$ ipython --no-banner

In [1]: import numpy as np

In [2]: np.set_printoptions(suppress=True, linewidth=160)

In [3]: def tidy(a):
   ...:     return np.round(a, 3) + 0
   ...: 

In [4]: m1 = np.array([[2.9, -1.1, 0.3, 0.3],
   ...:     [1.2, 0.5, -1.2, 0.3],
   ...:     [-1.3, -0.4, 0.3, -1.0],
   ...:     [0.0, 0.3, -0.9, 0.3]])

In [5]: Y = m1 / np.linalg.norm(m1, axis=1, keepdims=True)

In [6]: C2 = Y @ Y.T

In [7]: (C2 - 2 * np.eye(4)).round(6).argmax(axis=1)
Out[7]: array([1, 3, 3, 1])

In [8]: tidy(C2)
Out[8]: 
array([[ 1.   ,  0.474, -0.66 , -0.164],
       [ 0.474,  1.   , -0.787,  0.739],
       [-0.66 , -0.787,  1.   , -0.404],
       [-0.164,  0.739, -0.404,  1.   ]])

In [9]: tidy(C2[3])
Out[9]: array([-0.164,  0.739, -0.404,  1.   ])

In [10]: E = np.load("sample10.npy")

In [11]: E
Out[11]: 
array([[-1.,  0.,  0.,  0.,  0.],
       [ 0.,  1.,  0.,  0.,  0.],
       [ 0.,  0., -1.,  0.,  0.],
       [ 0.,  0.,  0.,  1.,  0.],
       [ 0.,  0.,  0.,  0.,  1.]])

In [12]: E @ E
Out[12]: 
array([[1., 0., 0., 0., 0.],
       [0., 1., 0., 0., 0.],
       [0., 0., 1., 0., 0.],
       [0., 0., 0., 1., 0.],
       [0., 0., 0., 0., 1.]])

In [13]: np.prod(np.diag(E)), tidy(np.linalg.det(E))
Out[13]: (np.float64(1.0), np.float64(1.0))

In [14]: J = np.load("data.npy")

In [15]: J
Out[15]: 
array([[ 2,  0, -1, -1],
       [ 0,  0,  0,  1],
       [-1,  0,  1, -1],
       [ 2,  0, -1,  4]])

In [16]: rng = np.random.default_rng(5)

In [17]: lab = rng.permutation(4)

In [18]: print(lab)
[3 1 2 0]

In [19]: Y = J[lab][:, lab]

In [20]: np.diag(Y)
Out[20]: array([4, 0, 1, 2])

In [21]: x = np.array([2, 2, 4, 3])

In [22]: J * x
Out[22]: 
array([[ 4,  0, -4, -3],
       [ 0,  0,  0,  3],
       [-2,  0,  4, -3],
       [ 4,  0, -4, 12]])

In [23]: (J @ x).argmax()
Out[23]: np.int64(3)

In [24]: print(J @ np.ones(4))
[ 0.  1. -1.  5.]

In [25]: J @ (2 * x)
Out[25]: array([-6,  6, -2, 24])

In [26]: np.sign((J @ x).round(6))
Out[26]: array([-1,  1, -1,  1])

In [27]: A = np.load("x.npy")

In [28]: print(A)
[[-2 -2  1  2]
 [ 0  4 -2 -4]
 [ 0  0 -4 -1]
 [ 0  0  0  1]]

In [29]: ev, vecs = np.linalg.eig(A)

In [30]: print(tidy(np.sort(np.linalg.eigvals(np.linalg.inv(A)))))
[-0.5  -0.25  0.25  1.  ]

In [31]: A @ vecs[:, 0] - ev[0] * vecs[:, 0]
Out[31]: array([0., 0., 0., 0.])

In [32]: tidy(np.linalg.det(A.T))
Out[32]: np.float64(32.0)

In [33]: A @ A
Out[33]: 
array([[  4,  -4,  -2,   5],
       [  0,  16,   0, -18],
       [  0,   0,  16,   3],
       [  0,   0,   0,   1]])

In [34]: tidy(np.sort(np.linalg.eigvals(A)))
Out[34]: array([-4., -2.,  1.,  4.])

In [35]: print(np.linalg.matrix_rank(A - A[0, 0] * np.eye(4)))
3

In [36]: O = A.astype(float).copy()

In [37]: for j in range(4):
    ...:     O[:, j] -= O[:, :j] @ (O[:, :j].T @ O[:, j])
    ...:     O[:, j] /= np.linalg.norm(O[:, j])
    ...: 

In [38]: O.T @ O
Out[38]: 
array([[1., 0., 0., 0.],
       [0., 1., 0., 0.],
       [0., 0., 1., 0.],
       [0., 0., 0., 1.]])

In [39]: O
Out[39]: 
array([[-1.,  0.,  0.,  0.],
       [ 0.,  1.,  0.,  0.],
       [ 0.,  0., -1.,  0.],
       [ 0.,  0.,  0.,  1.]])

In [40]: X = np.load("mat.npy")

In [41]: print(X)
[[ -3.52  -15.492  -5.134  -2.806]
 [ 10.607  -3.381   4.347  10.218]
 [ -6.473   0.867  -2.008  -6.3  ]
 [ -3.313  -4.405  -1.868  -2.556]
 [  2.511   4.089   5.77   -4.255]
 [  5.056 -12.224   2.299  -4.807]
 [ -0.757  -0.552   6.037  -2.669]
 [  5.578  -4.641  14.135  -1.415]
 [  2.538   0.211   4.081  -1.406]
 [  3.061   8.772   6.947 -12.101]]

In [42]: cen = X - X.mean(axis=0)

In [43]: vecs = np.linalg.svd(cen)[2][:3]

In [44]: Y = cen - cen @ vecs.T @ vecs

In [45]: tidy(Y.std(axis=0))
Out[45]: array([1.643, 0.174, 1.273, 0.771])

In [46]: tidy(np.cov(cen @ vecs.T, rowvar=False))
Out[46]: 
array([[65.49 ,  0.   ,  0.   ],
       [ 0.   , 51.027,  0.   ],
       [ 0.   ,  0.   , 16.857]])

In [47]: tidy(np.linalg.norm(Y) / np.linalg.norm(cen))
Out[47]: np.float64(0.199)

In [48]: M = np.loadtxt("m.csv", delimiter=",")

In [49]: M
Out[49]: 
array([[-1., -2., -2.,  1.],
       [ 1., -1., -2., -2.],
       [-2.,  1., -1., -2.],
       [-2., -2.,  1., -1.]])

In [50]: np.allclose(M @ M.T, M.T @ M)
Out[50]: True

In [51]: (M @ M)[0]
Out[51]: array([1., 0., 9., 6.])

In [52]: M @ (-1.0) ** np.arange(4)
Out[52]: array([-2.,  2., -2.,  2.])

In [53]: O, r_ = np.linalg.qr(M)

In [54]: print(tidy(r_))
[[ 3.162  0.949  0.     0.949]
 [ 0.     3.017  0.994 -0.298]
 [ 0.     0.     3.002  1.098]
 [ 0.     0.     0.    -2.794]]

In [55]: tidy(O @ r_)
Out[55]: 
array([[-1., -2., -2.,  1.],
       [ 1., -1., -2., -2.],
       [-2.,  1., -1., -2.],
       [-2., -2.,  1., -1.]])

In [56]: tidy(abs(r_[0, 0])), tidy(np.linalg.norm(M[:, 0]))
Out[56]: (np.float64(3.162), np.float64(3.162))

In [57]: tidy(O.T @ O)
Out[57]: 
array([[1., 0., 0., 0.],
       [0., 1., 0., 0.],
       [0., 0., 1., 0.],
       [0., 0., 0., 1.]])

In [58]: tidy(np.abs(np.diag(r_)))
Out[58]: array([3.162, 3.017, 3.002, 2.794])

In [59]: print(np.allclose(r_.T @ r_, M.T @ M))
True

In [60]: x = np.array([3, 3, 8, 6])

In [61]: y = M @ x

In [62]: print(y)
[-19. -28. -23. -10.]

In [63]: tidy(np.linalg.solve(M, M[:, 3]))
Out[63]: array([0., 0., 0., 1.])

In [64]: tidy(np.linalg.solve(M, y + M[:, 2]))
Out[64]: array([3., 3., 9., 6.])

In [65]: tidy(np.linalg.solve(M, y))
Out[65]: array([3., 3., 8., 6.])

In [66]: tidy(np.linalg.solve(M.T, M[0]))
Out[66]: array([1., 0., 0., 0.])

In [67]: Y = M / np.sqrt((M ** 2).mean(axis=1, keepdims=True))

In [68]: print(np.linalg.matrix_rank(M - M.mean(axis=1, keepdims=True)))
3

In [69]: M - M.mean(axis=1, keepdims=True)
Out[69]: 
array([[ 0., -1., -1.,  2.],
       [ 2.,  0., -1., -1.],
       [-1.,  2.,  0., -1.],
       [-1., -1.,  2.,  0.]])

In [70]: P = np.triu(np.array([[4, 1, -5, 4], [0, -4, 1, 2], [0, -5, -3, 5], [-2, 3, 5, -5]]), 1) + np.eye(4)

In [71]: Y = P @ M @ np.linalg.inv(P)

In [72]: print(np.trace(Y), np.trace(M))
-4.0 -4.0

In [73]: tidy(np.linalg.det(Y))
Out[73]: np.float64(80.0)

In [74]: Y
Out[74]: 
array([[   2.,  -18.,   33., -132.],
       [  -5.,    1.,  -27.,  147.],
       [ -12.,    3.,  -59.,  330.],
       [  -2.,    0.,   -9.,   52.]])

In [75]: K = np.load("w.npy")

In [76]: print(K)
[[3 3 3 1]
 [1 3 3 3]
 [3 1 3 3]
 [3 3 1 3]]

In [77]: x = np.array([-4, -4, 5, -2])

In [78]: print(np.einsum("ij,j->i", K, x))
[-11  -7  -7 -25]

In [79]: K * x
Out[79]: 
array([[-12, -12,  15,  -2],
       [ -4, -12,  15,  -6],
       [-12,  -4,  15,  -6],
       [-12, -12,   5,  -6]])

In [80]: np.linalg.norm(K @ x) <= np.linalg.norm(K, 2) * np.linalg.norm(x) + 1e-9
Out[80]: np.True_

In [81]: (K * x).sum(axis=1)
Out[81]: array([-11,  -7,  -7, -25])

In [82]: K @ np.eye(4)[1]
Out[82]: array([3., 3., 1., 3.])

In [83]: np.allclose(K @ K.T, K.T @ K)
Out[83]: True

In [84]: (K + K.T) / 2
Out[84]: 
array([[3., 2., 3., 2.],
       [2., 3., 2., 3.],
       [3., 2., 3., 2.],
       [2., 3., 2., 3.]])

In [85]: tidy(np.sort(np.abs(np.linalg.eigvals(K))))
Out[85]: array([ 2.,  2.,  2., 10.])

In [86]: (K - K.T) / 2
Out[86]: 
array([[ 0.,  1.,  0., -1.],
       [-1.,  0.,  1.,  0.],
       [ 0., -1.,  0.,  1.],
       [ 1.,  0., -1.,  0.]])

In [87]: np.allclose(K, K.T)
Out[87]: False

In [88]: tidy(np.linalg.norm(X[7], 1)), tidy(np.linalg.norm(X[7], np.inf))
Out[88]: (np.float64(25.769), np.float64(14.135))

In [89]: tidy(X[7] @ X[4])
Out[89]: np.float64(82.609)

In [90]: tidy(np.linalg.norm(X, axis=0))
Out[90]: array([16.036, 23.164, 19.812, 18.901])

In [91]: np.linalg.norm(X, axis=1).argmax()
Out[91]: np.int64(0)

In [92]: x = np.array([-4, 4, -1, 0])

In [93]: y = K @ x

In [94]: print(y)
[ -3   5 -11  -1]

In [95]: print(tidy(np.linalg.solve(K, -1 * y)))
[ 4. -4.  1.  0.]

In [96]: tidy(np.linalg.solve(K, K[:, 1]))
Out[96]: array([0., 1., 0., 0.])

In [97]: tidy(np.linalg.solve(K, y))
Out[97]: array([-4.,  4., -1.,  0.])

In [98]: C2 = K.T @ K

In [99]: np.trace(C2), (K ** 2).sum()
Out[99]: (np.int64(112), np.int64(112))

In [100]: np.allclose(C2, C2.T)
Out[100]: True

In [101]: print(C2)
[[28 24 24 24]
 [24 28 24 24]
 [24 24 28 24]
 [24 24 24 28]]

In [102]: arr = np.diag(np.array([-2, 0, -2]))

In [103]: arr
Out[103]: 
array([[-2,  0,  0],
       [ 0,  0,  0],
       [ 0,  0, -2]])

In [104]: P = np.triu(np.array([[-5, -2, -3], [3, -2, 2], [1, -5, 2]]), 1) + np.eye(3)

In [105]: Y = P @ arr @ np.linalg.inv(P)

In [106]: np.trace(Y), np.trace(arr)
Out[106]: (np.float64(-4.0), np.int64(-4))

In [107]: np.flatnonzero(np.linalg.matrix_power((arr != 0) + (arr.T != 0) + np.eye(3), 3)[0])
Out[107]: array([0])

In [108]: ev, vecs = np.linalg.eigh(arr)

In [109]: x = np.array([-3, 2, -3])

In [110]: vecs * np.maximum(ev, 0) @ vecs.T
Out[110]: 
array([[0., 0., 0.],
       [0., 0., 0.],
       [0., 0., 0.]])

In [111]: print(x @ arr @ x)
-36

In [112]: (np.sign(vecs[:, -1].round(6)) == np.sign(vecs[0, -1].round(6))).astype(int)
Out[112]: array([1, 0, 1])

In [113]: vecs * np.abs(ev) @ vecs.T
Out[113]: 
array([[2., 0., 0.],
       [0., 0., 0.],
       [0., 0., 2.]])

In [114]: print(np.abs(arr).sum(axis=1).max(), np.abs(ev).max())
2 2.0

In [115]: tidy(x @ arr @ x / (x @ x)), ev[0], ev[-1]
Out[115]: (np.float64(-1.636), np.float64(-2.0), np.float64(0.0))
